$ ipython --no-banner

In [1]: import numpy as np

In [2]: import numpy.linalg as la

In [3]: np.set_printoptions(suppress=True, linewidth=200)

In [4]: m1 = np.array([[-0.09, 2.0], [2.0, 0.09]])

In [5]: np.round(np.sort(np.abs(la.eigvals(m1))), 2)
Out[5]: array([2., 2.])

In [6]: np.trace(m1)
Out[6]: np.float64(0.0)

In [7]: np.round(la.det(m1), 2)
Out[7]: np.float64(-4.01)

In [8]: np.allclose(m1 @ m1.T, m1.T @ m1)
Out[8]: True

In [9]: np.allclose(m1, m1.T)
Out[9]: True

In [10]: np.round(la.matrix_power(m1, 3), 2)
Out[10]: 
array([[-0.36,  8.02],
       [ 8.02,  0.36]])

In [11]: (m1 - m1.T) / 2
Out[11]: 
array([[0., 0.],
       [0., 0.]])

In [12]: (m1 + m1.T) / 2
Out[12]: 
array([[-0.09,  2.  ],
       [ 2.  ,  0.09]])

In [13]: m1.inv()
---------------------------------------------------------------------------
AttributeError                            Traceback (most recent call last)
Cell In[13], line 1
----> 1 m1.inv()

AttributeError: 'numpy.ndarray' object has no attribute 'inv'

In [14]: np.round(la.pinv(m1), 2)
Out[14]: 
array([[-0.02,  0.5 ],
       [ 0.5 ,  0.02]])

In [15]: m1[:, 1] @ m1[:, 0]
Out[15]: np.float64(0.0)

In [16]: np.round(la.svd(m1, compute_uv=False), 2)
Out[16]: array([2., 2.])

In [17]: A2 = np.array([[5, -6, -5], [-1, -5, 7]])

In [18]: m1 @ A2
Out[18]: 
array([[ -2.45,  -9.46,  14.45],
       [  9.91, -12.45,  -9.37]])

In [19]: feats = np.load("x.npy")

In [20]: feats
Out[20]: 
array([[-1.  ,  1.2 ,  0.6 ],
       [-1.2 ,  2.07,  1.  ],
       [ 1.4 , -1.54, -0.8 ],
       [ 0.  ,  1.2 ,  0.6 ],
       [-1.7 ,  2.54,  1.3 ],
       [-0.2 , -1.84, -0.9 ],
       [ 0.4 ,  0.97,  0.5 ],
       [-0.8 , -0.37, -0.2 ],
       [-0.6 ,  1.84,  0.9 ],
       [ 1.4 , -2.18, -1.1 ],
       [ 0.5 ,  1.34,  0.7 ],
       [ 2.1 ,  0.31,  0.1 ],
       [ 0.2 ,  0.26,  0.1 ],
       [ 0.8 ,  0.81,  0.4 ],
       [ 0.7 ,  2.63,  1.3 ],
       [ 1.1 ,  3.84,  1.9 ],
       [-2.6 , -1.76, -0.9 ],
       [-1.  , -2.  , -1.  ],
       [ 0.8 ,  2.03,  1.  ],
       [-0.2 , -1.11, -0.6 ],
       [ 0.5 , -3.26, -1.6 ],
       [-1.  , -0.43, -0.2 ],
       [-0.4 , -0.56, -0.3 ],
       [ 0.9 , -3.77, -1.9 ],
       [-0.3 , -0.05,  0.  ],
       [ 0.1 ,  0.56,  0.3 ]])

In [21]: hat = feats @ la.solve(feats.T @ feats, feats.T)

In [22]: np.round(np.trace(hat), 2)
Out[22]: np.float64(3.0)

In [23]: np.round(hat @ feats[:, 1], 2)
Out[23]: array([ 1.2 ,  2.07, -1.54,  1.2 ,  2.54, -1.84,  0.97, -0.37,  1.84, -2.18,  1.34,  0.31,  0.26,  0.81,  2.63,  3.84, -1.76, -2.  ,  2.03, -1.11, -3.26, -0.43, -0.56, -3.77, -0.05,  0.56])

In [24]: np.round(la.eigvalsh(hat), 2) + 0
Out[24]: array([0., 0., 0., 0., 0., 0., 0., 0., 0., 0., 0., 0., 0., 0., 0., 0., 0., 0., 0., 0., 0., 0., 0., 1., 1., 1.])
